$ python3 -q
>>> import numpy as np
>>> np.set_printoptions(suppress=True, linewidth=160)
>>> f = np.array([0, -3, -2]) + 0.5
>>> W0 = np.outer(f, f) / (f @ f)
>>> print(W0.round(1) + 0)
[[ 0.  -0.1 -0.1]
 [-0.1  0.7  0.4]
 [-0.1  0.4  0.3]]
>>> proj = np.triu(np.array([[-2, 0, -2], [-3, 2, 2], [-4, -3, 2]]), 1) + np.eye(3)
>>> other = proj @ W0 @ np.linalg.inv(proj)
>>> np.trace(other), np.trace(W0)
(np.float64(1.0), np.float64(1.0))
>>> np.round(proj @ W0 - W0 @ proj, 1)
array([[ 0.2, -0.9, -0.2],
       [-0.2,  0.9, -1.2],
       [ 0. ,  0. , -1. ]])
>>> other.round(1)
array([[ 0.2, -1. ,  1.8],
       [-0.3,  1.6, -2.8],
       [-0.1,  0.4, -0.8]])
>>> np.linalg.matrix_rank(other)
np.int64(1)
>>> round(float(np.linalg.det(other)), 1)
-0.0
>>> x0 = np.array([-1, 3, 1])
>>> print(np.round(W0 @ x0, 1))
[-0.5  2.7  1.6]
>>> round((x0 - W0 @ x0) @ (W0 @ x0), 1)
np.float64(-0.0)
>>> ev, vecs = np.linalg.eigvalsh(W0)
Traceback (most recent call last):
  File "<python-input-15>", line 1, in <module>
    ev, vecs = np.linalg.eigvalsh(W0)
    ^^^^^^^^
ValueError: too many values to unpack (expected 2)
>>> ev, vecs = np.linalg.eigh(W0)
>>> np.round(vecs @ np.diag(ev) @ vecs.T, 1) + 0
array([[ 0. , -0.1, -0.1],
       [-0.1,  0.7,  0.4],
       [-0.1,  0.4,  0.3]])
>>> print(np.unique(ev.round(6) + 0, return_counts=True)[1])
[2 1]
>>> np.round(vecs.T @ W0 @ vecs, 1) + 0
array([[0., 0., 0.],
       [0., 0., 0.],
       [0., 0., 1.]])
>>> np.round(np.linalg.svd(W0, compute_uv=False), 1) + 0
array([1., 0., 0.])
>>> print(ev.round(1) + 0)
[0. 0. 1.]
>>> other = W0 / np.linalg.norm(W0, axis=1, keepdims=True)
>>> cov = other @ other.T
>>> round(np.degrees(np.arccos(np.clip(cov[1, 2], -1, 1))), 1)
np.float64(0.0)
>>> (cov - 2 * np.eye(3)).round(6).argmax(axis=1)
array([0, 2, 1])
>>> np.round(np.linalg.norm(other, axis=1), 1)
array([1., 1., 1.])
>>> np.argwhere(np.triu(np.abs(cov) > 0.95, 1))
array([[0, 1],
       [0, 2],
       [1, 2]])
>>> A = np.array([[1, 3, 5], [5, 0, 0], [5, 5, 0], [4, 5, 5]])
>>> A[3] = A[0]
>>> print(A)
[[1 3 5]
 [5 0 0]
 [5 5 0]
 [1 3 5]]
>>> # row 3 repeats row 0
>>> other = np.c_[A[:, :2] @ np.array([[-1, 1], [1, -1]]), np.array([-3, -4, 2, -5])]
>>> other
array([[ 2, -2, -3],
       [-5,  5, -4],
       [ 0,  0,  2],
       [ 2, -2, -5]])
>>> np.linalg.matrix_rank(np.c_[A, other])
np.int64(4)
>>> np.linalg.matrix_rank(other)
np.int64(2)
>>> np.round(np.linalg.norm(np.linalg.qr(A)[0].T @ other, axis=0) ** 2 / ((other ** 2).sum(axis=0) + 1e-12), 1)
array([1., 1., 1.])
>>> x0 = np.array([-1, 7, 4])
>>> a = np.maximum(A @ x0, 0)
>>> a
array([40,  0, 30, 40])
>>> np.round(np.tanh(A @ x0), 1)
array([ 1., -1.,  1.,  1.])
>>> other = A / np.sqrt((A ** 2).mean(axis=1, keepdims=True))
>>> np.round(np.linalg.norm(other, axis=1), 1)
array([1.7, 1.7, 1.7, 1.7])
>>> np.linalg.matrix_rank(other) == np.linalg.matrix_rank(A)
np.True_
>>> np.round(A - A.mean(axis=1, keepdims=True), 1)
array([[-2. ,  0. ,  2. ],
       [ 3.3, -1.7, -1.7],
       [ 1.7,  1.7, -3.3],
       [-2. ,  0. ,  2. ]])
>>> np.linalg.matrix_rank(A - A.mean(axis=1, keepdims=True))
np.int64(2)
>>> def softmax(z):
...     e = np.exp(z - z.max(axis=-1, keepdims=True))
...     return e / e.sum(axis=-1, keepdims=True)
... 
>>> np.round(softmax(A).sum(axis=1), 1)
array([1., 1., 1., 1.])
>>> np.round(softmax(A[0]), 1) + 0
array([0. , 0.1, 0.9])
>>> att = A @ A.T / np.sqrt(3)
>>> print(softmax(att).round(6).argmax(axis=1))
[0 1 2 0]
>>> np.round(softmax(att), 1) + 0
array([[0.5, 0. , 0. , 0.5],
       [0. , 0.5, 0.5, 0. ],
       [0. , 0. , 1. , 0. ],
       [0.5, 0. , 0. , 0.5]])
>>> np.round(softmax(att + np.triu(np.full(att.shape, -np.inf), 1)), 1) + 0
array([[1. , 0. , 0. , 0. ],
       [0. , 1. , 0. , 0. ],
       [0. , 0. , 1. , 0. ],
       [0.5, 0. , 0. , 0.5]])
>>> f, g = A[0], A[3]
>>> f @ g
np.int64(35)
>>> p = (f @ g) / (f @ f) * f
>>> print(g - p)
[0. 0. 0.]
>>> feats = np.load("sample2.npy")
>>> feats
array([[  9.7,   2.5,   7. ],
       [ -1.9, -10.8,   1.7],
       [ 10.7,   5.4,  -6.2],
       [  4.5, -10.2,  10.7],
       [  4.3, -17.8,  11.4],
       [  3.1,  -6.9,  12.4],
       [  1.8,   2.6, -16. ],
       [  1.2,  -4.1,  -3.3],
       [ -0.9,  -8.1,  -9.4],
       [-24.1,  -2.6,  -8.9],
       [  0.2,  -1. ,   3.7],
       [ -8.7,  -7.6, -14.9],
       [  0.1,  -4.6,  -2.1]])
>>> cen = feats - feats.mean(axis=0)
>>> vecs = np.linalg.svd(cen)[2][:2]
>>> other = cen - cen @ vecs.T @ vecs
>>> np.round(np.cov(cen @ vecs.T, rowvar=False), 1) + 0
array([[128.2,   0. ],
       [  0. ,  64.7]])
>>> np.round(np.diag(vecs.T @ vecs), 1)
array([0.8, 0.4, 0.8])
>>> np.round((cen @ vecs.T).std(axis=0), 1)
array([10.9,  7.7])
>>> np.round(other.std(axis=0), 1)
array([1.9, 3.3, 2.1])
>>> proj = feats @ np.linalg.solve(feats.T @ feats, feats.T)
>>> np.round(proj @ feats[:, 0], 1)
array([  9.7,  -1.9,  10.7,   4.5,   4.3,   3.1,   1.8,   1.2,  -0.9, -24.1,   0.2,  -8.7,   0.1])
>>> np.round(np.diag(proj), 1) + 0
array([0.1, 0.1, 0.3, 0.2, 0.5, 0.2, 0.3, 0.1, 0.3, 0.6, 0. , 0.3, 0. ])
>>> C = feats[[12, 9]].astype(float)
>>> for _ in range(3):
...     labels = np.linalg.norm(feats[:, None] - C, axis=-1).argmin(axis=1)
...     C = np.array([feats[labels == j].mean(axis=0) for j in range(2)])
... 
>>> labels
array([0, 0, 0, 0, 0, 0, 0, 0, 0, 1, 0, 1, 0])
>>> print(np.abs(C[1] - C[0]).argmax())
0
>>> np.round(C[1] - C[0], 1)
array([-19.4,  -0.3, -12.8])
>>> np.bincount(labels)
array([11,  2])
>>> E = np.load("test13.npy")
>>> E
array([[19, -5,  4,  2],
       [-5,  5,  3, -1],
       [ 4,  3,  6,  1],
       [ 2, -1,  1,  2]])
>>> rng = np.random.default_rng(449)
>>> labels = rng.permutation(4)
>>> labels
array([0, 1, 2, 3])
>>> other = E[labels][:, labels]
>>> np.diag(other)
array([19,  5,  6,  2])
>>> print(other)
[[19 -5  4  2]
 [-5  5  3 -1]
 [ 4  3  6  1]
 [ 2 -1  1  2]]
>>> print(round(np.linalg.det(other), 1), round(np.linalg.det(E[labels]), 1))
0.0 0.0
>>> U, sig, VT = np.linalg.svd(other, full_matrices=False)
>>> np.round(VT @ VT.T, 1) + 0
array([[1., 0., 0., 0.],
       [0., 1., 0., 0.],
       [0., 0., 1., 0.],
       [0., 0., 0., 1.]])
>>> sig.round(1) + 0
array([21.5,  8.5,  2. ,  0. ])
>>> rk = np.linalg.matrix_rank(E)
>>> print(rk)
3
>>> N = np.linalg.svd(E)[2][rk:].T
>>> [int(np.linalg.matrix_rank(E[:i])) for i in range(1, len(E) + 1)]
[1, 2, 3, 3]
>>> np.round(N[:, 0] / N[np.abs(N[:, 0]).round(6).argmax(), 0], 1)
array([ 0.4,  1. , -0.8,  0.5])
>>> np.round(N @ N.T, 1)
array([[ 0.1,  0.2, -0.2,  0.1],
       [ 0.2,  0.5, -0.4,  0.3],
       [-0.2, -0.4,  0.3, -0.2],
       [ 0.1,  0.3, -0.2,  0.1]])
>>> print(N.shape)
(4, 1)
>>> np.linalg.matrix_rank(E, rtol=0.1)
np.int64(2)
>>> [round(float(x), 1) for x in np.linalg.svd(E, compute_uv=False)[:3]]
[21.5, 8.5, 2.0]
>>> np.linalg.cond(E) > 100
np.True_
>>> ev, vecs = np.linalg.eigh(E)
>>> x0 = np.array([4, 4, 4, 1])
>>> print(np.round(vecs * np.abs(ev) @ vecs.T, 1))
[[19. -5.  4.  2.]
 [-5.  5.  3. -1.]
 [ 4.  3.  6.  1.]
 [ 2. -1.  1.  2.]]
>>> print(np.round(vecs * np.maximum(ev, 0) @ vecs.T, 1))
[[19. -5.  4.  2.]
 [-5.  5.  3. -1.]
 [ 4.  3.  6.  1.]
 [ 2. -1.  1.  2.]]
>>> x0 @ E @ x0
np.int64(562)
>>> m1 = np.load("run17.npy")
>>> m1
array([[ 2,  0,  2, -2,  0, -2],
       [ 0,  0,  2,  0,  0, -2],
       [ 0,  1,  0,  0, -1,  0],
       [-4,  0, -4, -2,  0, -2],
       [ 0,  0, -4,  0,  0, -2],
       [ 0, -2,  0,  0, -1,  0]])
>>> ang = np.radians(45)
>>> R = np.eye(6)
>>> R[5, 5] = R[3, 3] = np.cos(ang)
>>> R[5, 3], R[3, 5] = -np.sin(ang), np.sin(ang)
>>> print(R.round(1))
[[ 1.   0.   0.   0.   0.   0. ]
 [ 0.   1.   0.   0.   0.   0. ]
 [ 0.   0.   1.   0.   0.   0. ]
 [ 0.   0.   0.   0.7  0.   0.7]
 [ 0.   0.   0.   0.   1.   0. ]
 [ 0.   0.   0.  -0.7  0.   0.7]]
>>> other = m1 @ R.T
>>> np.round(np.linalg.svd(m1, compute_uv=False), 1), np.round(np.linalg.svd(other, compute_uv=False), 1)
(array([7.5, 4.2, 2.8, 2.3, 1.6, 1.3]), array([7.5, 4.2, 2.8, 2.3, 1.6, 1.3]))
>>> K = np.load("dump.npy")
>>> K
array([[ 3.6,  0.3, -1.2],
       [ 1.7,  0.7,  0.5],
       [ 3.8, -0.2, -2. ],
       [ 3.5,  1.3, -0.7],
       [ 3.7, -1. , -0.7],
       [ 5.1,  0. , -0.7],
       [ 4.3,  2.6,  1.1],
       [ 2.4,  1.3, -1.6],
       [ 3.1, -0.2, -1.4],
       [-4.4, -1.3, -3.7],
       [ 3.5,  1.8, -1.4],
       [-3.7, -1.7, -3. ],
       [ 4.4,  0.9, -0.1],
       [-4.5, -0.6, -3.2],
       [-7.7, -1.8, -3.4],
       [ 3.4,  4.2,  0.7],
       [ 2.1,  1.3,  0.3],
       [ 2.2, -0.5, -0.4],
       [-4.7, -1.5, -4.5],
       [ 3.4, -0.7, -2.4]])
>>> U, sig, VT = np.linalg.svd(K, full_matrices=False)
>>> print(np.round(U.T @ K @ VT.T, 1) + 0)
[[18.7  0.   0. ]
 [ 0.   8.7  0. ]
 [ 0.   0.   4.8]]
>>> np.round(np.sqrt((sig ** 2).sum()), 1), round(float(np.linalg.norm(K)), 1)
(np.float64(21.1), 21.1)
>>> np.abs(U[:, 0]).round(6).argmax()
np.int64(14)
>>> np.allclose(U * sig @ VT, K)
True
>>> np.round(VT @ VT.T, 1) + 0
array([[1., 0., 0.],
       [0., 1., 0.],
       [0., 0., 1.]])
>>> U.shape, sig.shape, VT.shape
((20, 3), (3,), (3, 3))
>>> np.round(np.cumsum(sig ** 2) / np.sum(sig ** 2), 1)
array([0.8, 0.9, 1. ])
